>>> import numpy as np
>>> np.set_printoptions(precision=2, suppress=True, linewidth=160, sign=" ")
>>> def rd(a):
...     return np.round(a, 2) + 0
... 
>>> E = np.load("x.npy")
>>> print(E)
[[-2  2 -2  2  2 -2  0 -3]
 [-3 -2  2 -2  2  2 -2  0]
 [ 0 -3 -2  2 -2  2  2 -2]
 [-2  0 -3 -2  2 -2  2  2]
 [ 2 -2  0 -3 -2  2 -2  2]
 [ 2  2 -2  0 -3 -2  2 -2]
 [-2  2  2 -2  0 -3 -2  2]
 [ 2 -2  2  2 -2  0 -3 -2]]
>>> r0 = np.array([-5, -9, -4])
>>> print(np.polyval(r0, E[0]))
[ -6 -42  -6 -42 -42  -6  -4 -22]
>>> print(np.array([np.convolve(row, r0, "same") for row in E]))
[[  8   0   0 -20 -16  10  23  27]
 [ 37  20   0   0 -20 -16  10   8]
 [ 15  37  20   0   0 -20 -16  10]
 [ 18  23  37  20   0   0 -20 -26]
 [ -8  10  23  37  20   0   0 -10]
 [-28 -16  10  23  37  20   0  10]
 [  8 -20 -16  10  23  37  20 -10]
 [ -8   0 -20 -16  10  23  37  30]]
>>> print(np.convolve(E[0], r0))
[ 10   8   0   0 -20 -16  10  23  27  12]
>>> x0 = np.array([-6, -6, -1, -2, 2, -7, 6, -8])
>>> target = E @ x0
>>> b, lr = np.zeros(8), 1 / np.linalg.norm(E, 2) ** 2
>>> for i in range(50):
...     b -= lr * E.T @ (E @ b - target)
...     if i % 10 == 0: print(i, round(np.linalg.norm(E @ b - target), 2))
... 
0 30.64
10 11.08
20 7.36
30 5.98
40 5.15
>>> print(rd(b))
[-7.51 -4.35 -2.69 -0.41  0.49 -5.35  4.31 -6.41]
>>> print(rd(np.linalg.cond(E)))
8.99
>>> rng = np.random.default_rng(24)
>>> F = np.eye(12, dtype=int)[rng.permutation(12)] * np.array([0, 0, 0, 0, 2, 1, 1, 2, 0, 1, 1, 1])
>>> print(F)
[[ 0  0  0  0  0  0  1  0  0  0  0  0]
 [ 0  0  0  0  0  0  0  0  0  0  0  0]
 [ 0  0  0  0  2  0  0  0  0  0  0  0]
 [ 0  0  0  0  0  0  0  0  0  0  0  0]
 [ 0  0  0  0  0  0  0  0  0  0  0  1]
 [ 0  0  0  0  0  1  0  0  0  0  0  0]
 [ 0  0  0  0  0  0  0  0  0  0  0  0]
 [ 0  0  0  0  0  0  0  0  0  0  0  0]
 [ 0  0  0  0  0  0  0  0  0  1  0  0]
 [ 0  0  0  0  0  0  0  0  0  0  1  0]
 [ 0  0  0  0  0  0  0  2  0  0  0  0]
 [ 0  0  0  0  0  0  0  0  0  0  0  0]]
>>> labels = rng.permutation(12)
>>> print(labels)
[  9   7   1   5   8  11   0   6   4   3   2  10]
>>> out = F[labels][:, labels]
>>> print(np.allclose(out, F))
False
>>> print(rd(np.linalg.det(out)), rd(np.linalg.det(F[labels])))
0.0 0.0
>>> print(np.trace(out))
1
>>> print([round(float(x), 2) for x in np.linalg.svd(F, compute_uv=False)[:3]])
[2.0, 2.0, 1.0]
>>> print(rd(np.linalg.norm(F, 2) / np.linalg.norm(F)))
0.55
>>> J = np.loadtxt("a.csv", delimiter=",")
>>> print(J)
[[  4.54  -5.92  -3.5   12.    -8.98   8.96  16.13]
 [ 10.06  -0.43 -13.06 -13.31  -8.64   1.19  -9.1 ]
 [-11.34  22.22   6.47   4.86   5.38 -10.14   5.5 ]
 [-12.77  -2.28   3.99  -7.39   2.92  -1.1   -4.64]
 [ -6.71  -4.18 -11.46  -1.03   8.31  -5.53 -14.71]
 [  3.32   1.93  -0.93  12.22  -5.63   0.02   1.5 ]
 [ -0.38  -3.25   7.47  14.58  -3.26   0.43   9.29]
 [ 10.59   3.42  12.     4.49   1.49   5.02   2.44]
 [  6.69   2.78 -12.94  -2.86   7.14   3.65  -6.96]
 [  2.89   3.46  -5.48  -2.9    9.89  -1.11  -2.78]
 [ -3.85  -6.04   4.07   2.74   1.45 -10.05   5.27]
 [ -3.8   -6.05  -6.84 -18.72  -3.06  13.37   2.58]
 [ -2.38   8.5    7.1    6.38   4.31   0.17  15.06]
 [  7.35  -9.35  18.06  -1.79  -2.45   8.59   1.95]
 [ 10.76  -4.17   4.83   2.46  -0.28  -6.37  -0.62]
 [-14.82   9.52  11.11 -17.9   -6.45   3.27  -4.8 ]
 [  7.67   9.46   9.19   3.9   -3.57   3.44  11.51]
 [  3.5  -16.97  16.71   6.07  -9.45   6.08  14.1 ]
 [  5.01   3.34  -4.39  -5.68   2.07   0.4   -9.86]
 [  5.18  -6.64   3.73  22.82  -7.08  -3.71   3.95]
 [  6.99 -10.03  -0.88  -8.12 -13.37  -4.32  -0.01]]
>>> q, V = np.linalg.qr(E[:, :6])[0], np.linalg.qr(E[:, 6:])[0]
>>> sv = np.linalg.svd(q.T @ V, compute_uv=False)
>>> print(rd(np.degrees(np.arccos(sv.clip(0, 1)))))
[ 16.8   40.16]
>>> Ac = J - J.mean(axis=0)
>>> Uu, sv, VT = np.linalg.svd(Ac, full_matrices=False)
>>> print(rd(np.abs(VT[-1])))
[ 0.23  0.17  0.09  0.4   0.31  0.56  0.58]
>>> print((np.sign(Uu[:, 0]) == np.sign(Uu[0, 0])).astype(int))
[ 1  0  0  0  0  1  1  1  0  0  1  0  1  1  1  0  1  1  0  1  0]
>>> print(np.abs(Uu[:, 0]).argmax())
17
>>> print(np.abs(VT[0]).argmax())
3
>>> print(rd(sv))
[ 59.5   45.47  40.48  29.22  25.77  21.84  16.16]
>>> print(np.searchsorted(np.cumsum(sv ** 2) / (sv ** 2).sum(), 0.9) + 1)
5
>>> print(rd((sv ** 2).sum() ** 2 / (sv ** 4).sum()))
4.31
>>> print(rd(Ac.mean(axis=0)))
[ 0.  0.  0.  0.  0.  0.  0.]
>>> print(rd(sv ** 2 / (sv ** 2).sum()))
[ 0.37  0.22  0.17  0.09  0.07  0.05  0.03]
>>> labels = J[:, 2] > np.median(J[:, 2])
>>> r0 = J[labels].mean(axis=0) - J[~labels].mean(axis=0)
>>> print(np.argsort(-np.abs(r0).round(6), kind="stable"))
[ 2  6  3  1  0  5  4]
>>> print(((J - J.mean(axis=0)) @ r0 > 0).astype(int))
[ 1  0  1  0  0  1  1  1  0  0  1  0  1  1  1  1  1  1  0  1  0]
>>> print(labels.astype(int))
[ 0  0  1  0  0  0  1  1  0  0  1  0  1  1  1  1  1  1  0  0  0]
